$ python3 -q
>>> import numpy as np
>>> from numpy import linalg as LA
>>> np.set_printoptions(precision=2, suppress=True, linewidth=200, legacy="1.25")
>>> def rnd(a):
...     return np.round(a, 2) + 0
... 
>>> K = np.loadtxt("m.csv", delimiter=",")
>>> print(rnd(K))
[[ 0.93 -0.07 -0.37]
 [-0.07  0.93 -0.37]
 [-0.37 -0.37 -0.85]]
>>> evals, vecs = LA.eigh(K)
>>> x0 = np.array([0, 0, 6])
>>> print(rnd(vecs * np.abs(evals) @ vecs.T))
[[1. 0. 0.]
 [0. 1. 0.]
 [0. 0. 1.]]
>>> print(rnd(vecs * np.maximum(evals, 0) @ vecs.T))
[[ 0.96 -0.04 -0.19]
 [-0.04  0.96 -0.19]
 [-0.19 -0.19  0.07]]
>>> print(rnd(np.abs(K).sum(axis=1).max()), np.abs(evals).max())
1.59 1.0
>>> def softmax(z):
...     e = np.exp(z - z.max(axis=-1, keepdims=True))
...     return e / e.sum(axis=-1, keepdims=True)
... 
>>> print(rnd(softmax(10 * K[1])))
[0. 1. 0.]
>>> S = K @ K.T / np.sqrt(3)
>>> print(rnd(softmax(S)))
[[0.47 0.26 0.26]
 [0.26 0.47 0.26]
 [0.26 0.26 0.47]]
>>> print(rnd(softmax(S + np.triu(np.full(S.shape, -np.inf), 1))))
[[1.   0.   0.  ]
 [0.36 0.64 0.  ]
 [0.26 0.26 0.47]]
>>> Y = np.array([[-3], [2], [1]])
>>> W2 = np.array([[-2, 3, 0]])
>>> rng = np.random.default_rng(13531)
>>> feats = Y @ W2 + 0.3 * rng.normal(size=(3, 3))
>>> print(rnd(feats))
[[ 6.22 -8.83  0.3 ]
 [-4.2   6.27  0.52]
 [-1.89  2.88 -0.15]]
>>> Uu, s, vt = LA.svd(feats, full_matrices=False)
>>> print(rnd(np.abs(vt[0])))
[0.57 0.82 0.  ]
>>> print(rnd(vt @ vt.T))
[[1. 0. 0.]
 [0. 1. 0.]
 [0. 0. 1.]]
>>> print(Uu.shape, s.shape, vt.shape)
(3, 3) (3,) (3, 3)
>>> print(rnd(s))
[13.62  0.63  0.11]
>>> print(np.allclose(Uu * s @ vt, feats))
True
>>> print(rnd(np.cumsum(s ** 2) / np.sum(s ** 2)))
[1. 1. 1.]
>>> print(np.abs(Uu[:, 0]).round(6).argmax())
0
>>> print(rnd(np.sqrt((s ** 2).sum())), rnd(LA.norm(feats)))
13.63 13.63
>>> W = np.array([[3, 2, 2, 3, 2], [3, 1, 1, 0, 1], [3, 2, 1, 2, 2]])
>>> coef = np.array([-1, 0, -2, 0, -1])
>>> act = np.maximum(feats @ W + coef, 0)
>>> print(rnd((act > 0).mean(axis=0)))
[0.67 0.33 0.33 0.33 0.33]
>>> W2 = np.array([[-1, -2, -2], [2, -1, -2], [2, 2, -2], [2, 0, 0], [1, 2, 0]])
>>> print(W @ W2)
[[ 13   0 -14]
 [  2  -3 -10]
 [  9  -2 -12]]
>>> print(rnd(act @ W2))
[[ 53.89   6.   -12.2 ]
 [ -6.78 -13.56 -13.56]
 [ -1.49  -2.99  -2.99]]
>>> f = np.array([-5, 0, 3])
>>> Y = feats + np.outer(f, np.eye(3)[1])
>>> print(LA.matrix_rank(Y - feats))
1
>>> Q = K.astype(float).copy()
>>> for j in range(3):
...     Q[:, j] -= Q[:, :j] @ (Q[:, :j].T @ Q[:, j])
...     Q[:, j] /= LA.norm(Q[:, j])
... 
>>> print(rnd(Q.T @ Q))
[[1. 0. 0.]
 [0. 1. 0.]
 [0. 0. 1.]]
>>> print(rnd(Q.T @ K))
[[1. 0. 0.]
 [0. 1. 0.]
 [0. 0. 1.]]
>>> Uu, s, vt = LA.svd(feats)
>>> print(np.argmax(s[:-1] / (s[1:] + 1e-6)) + 1)
1
>>> Y = Uu[:, :1] @ np.diag(s[:1]) @ vt[:1]
>>> print(rnd(LA.norm(feats - Y) / LA.norm(feats)))
0.05
>>> m1 = np.load("arr.npy")
>>> print(m1)
[[-4.  0.  6.]
 [-9.  5.  3.]
 [ 0.  0.  2.]]
>>> idx = rng.permutation(3)
>>> print(idx)
[1 2 0]
>>> Y = m1[idx][:, idx]
>>> print(Y)
[[ 5.  3. -9.]
 [ 0.  2.  0.]
 [ 0.  6. -4.]]
>>> print(rnd(np.sort(np.abs(LA.eigvals(Y)))))
[2. 4. 5.]
>>> print(np.allclose(Y, m1))
False
>>> print(np.trace(Y))
3.0
>>> proj = np.triu(np.array([[-3, -3, 0], [4, -3, -3], [3, -1, 1]]), 1) + np.eye(3)
>>> Y = proj @ m1 @ LA.inv(proj)
>>> print(proj @ m1 - m1 @ proj)
[[ 27. -27.  -9.]
 [  0. -27.   9.]
 [  0.   0.   0.]]
>>> print(np.trace(Y), np.trace(m1))
3.0 3.0
>>> print(LA.matrix_rank(Y))
3
>>> Uu, s, vt = LA.svd(m1, full_matrices=False)
>>> print(np.allclose(Uu * s @ vt, m1))
True
>>> print(rnd(s / s[0]))
[1.   0.4  0.06]
>>> print(rnd(np.cumsum(s ** 2) / np.sum(s ** 2)))
[0.86 1.   1.  ]
>>> x0 = np.array([-1, 1, -1])
>>> rhs = m1 @ x0
>>> print(rhs)
[-2. 11. -2.]
>>> print(rnd(LA.solve(m1, -2 * rhs)))
[ 2. -2.  2.]
>>> print(rnd(LA.solve(m1, rhs + m1[:, 2])))
[-1.  1.  0.]
>>> print(rnd(LA.solve(m1, rhs)))
[-1.  1. -1.]
>>> arr = np.loadtxt("layer7.csv", delimiter=",")
>>> print(arr)
[[1. 0. 1.]
 [0. 2. 0.]
 [0. 0. 2.]]
>>> idx = rng.permutation(3)
>>> print(idx)
[2 1 0]
>>> Y = arr[idx][:, idx]
>>> print(Y)
[[2. 0. 0.]
 [0. 2. 0.]
 [1. 0. 1.]]
>>> Y = arr[0, 0] * arr[1:] - np.outer(arr[1:, 0], arr[0])
>>> print(Y)
[[0. 2. 0.]
 [0. 0. 2.]]
>>> print(np.flatnonzero(~Y.round(6).any(axis=1)))
[]
>>> print(LA.matrix_rank(Y), LA.matrix_rank(arr))
2 3
>>> W0 = np.load("w.npy")
>>> print(rnd(W0))
[[ 0.31  0.    0.    0.95]
 [ 0.    1.    0.    0.  ]
 [ 0.    0.    1.    0.  ]
 [-0.95  0.    0.    0.31]]
>>> x0 = np.array([9, 1, 2, 1])
>>> rhs = W0 @ x0
>>> coef, lr = np.zeros(4), 1 / LA.norm(W0, 2) ** 2
>>> for i in range(15):
...     coef -= lr * W0.T @ (W0 @ coef - rhs)
...     if i % 5 == 0: print(i, round(LA.norm(W0 @ coef - rhs), 2))
... 
0 0.0
5 0.0
10 0.0
>>> print(rnd(LA.cond(W0)))
1.0
>>> print(rnd(LA.pinv(W0)))
[[ 0.31  0.    0.   -0.95]
 [ 0.    1.    0.    0.  ]
 [ 0.    0.    1.    0.  ]
 [ 0.95  0.    0.    0.31]]
>>> print(rnd(W0.reshape(2, -1)))
[[ 0.31  0.    0.    0.95  0.    1.    0.    0.  ]
 [ 0.    0.    1.    0.   -0.95  0.    0.    0.31]]
>>> print(rnd(W0.ravel(order="F")))
[ 0.31  0.    0.   -0.95  0.    1.    0.    0.    0.    0.    1.    0.    0.95  0.    0.    0.31]
>>> print(rnd(W0.reshape(-1, 2)))
[[ 0.31  0.  ]
 [ 0.    0.95]
 [ 0.    1.  ]
 [ 0.    0.  ]
 [ 0.    0.  ]
 [ 1.    0.  ]
 [-0.95  0.  ]
 [ 0.    0.31]]
>>> blk = W0.reshape(4, 2, -1)
>>> print(rnd(blk.transpose(1, 0, 2)))
[[[ 0.31  0.  ]
  [ 0.    1.  ]
  [ 0.    0.  ]
  [-0.95  0.  ]]

 [[ 0.    0.95]
  [ 0.    0.  ]
  [ 1.    0.  ]
  [ 0.    0.31]]]
>>> print(rnd(np.einsum("ihd,ihd->ih", blk, blk)))
[[0.1 0.9]
 [1.  0. ]
 [0.  1. ]
 [0.9 0.1]]
>>> print(rnd(blk[:, 0]))
[[ 0.31  0.  ]
 [ 0.    1.  ]
 [ 0.    0.  ]
 [-0.95  0.  ]]
>>> print(np.einsum("ihd,jhd->hij", blk, blk).shape)
(2, 4, 4)
>>> print(rnd(blk.sum(axis=1)))
[[ 0.31  0.95]
 [ 0.    1.  ]
 [ 1.    0.  ]
 [-0.95  0.31]]
>>> t = np.radians(180)
>>> R = np.eye(4)
>>> R[2, 2] = R[3, 3] = np.cos(t)
>>> R[2, 3], R[3, 2] = -np.sin(t), np.sin(t)
>>> print(rnd(R))
[[ 1.  0.  0.  0.]
 [ 0.  1.  0.  0.]
 [ 0.  0. -1.  0.]
 [ 0.  0.  0. -1.]]
>>> Y = W0 @ R.T
>>> print(rnd(Y))
[[ 0.31  0.    0.   -0.95]
 [ 0.    1.    0.    0.  ]
 [ 0.    0.   -1.    0.  ]
 [-0.95  0.    0.   -0.31]]
>>> print(rnd(LA.svd(W0, compute_uv=False)), rnd(LA.svd(Y, compute_uv=False)))
[1. 1. 1. 1.] [1. 1. 1. 1.]
>>> print(np.allclose(LA.norm(W0, axis=1), LA.norm(Y, axis=1)))
True
>>> print(np.allclose(W0 @ W0.T, Y @ Y.T))
True
>>> print(rnd(np.abs(Y - W0).max(axis=0)))
[0.  0.  2.  1.9]
>>> data = np.diag(np.array([0, 0, -3, 2])) + 5 * np.eye(4, k=1) + 5 * np.eye(4, k=-1)
>>> print(data)
[[ 0.  5.  0.  0.]
 [ 5.  0.  5.  0.]
 [ 0.  5. -3.  5.]
 [ 0.  0.  5.  2.]]
>>> print(np.einsum("ii->", data))
-1.0
>>> print(np.kron(np.eye(2, dtype=int), data))
[[ 0.  5.  0.  0.  0.  0.  0.  0.]
 [ 5.  0.  5.  0.  0.  0.  0.  0.]
 [ 0.  5. -3.  5.  0.  0. -0.  0.]
 [ 0.  0.  5.  2.  0.  0.  0.  0.]
 [ 0.  0.  0.  0.  0.  5.  0.  0.]
 [ 0.  0.  0.  0.  5.  0.  5.  0.]
 [ 0.  0. -0.  0.  0.  5. -3.  5.]
 [ 0.  0.  0.  0.  0.  0.  5.  2.]]
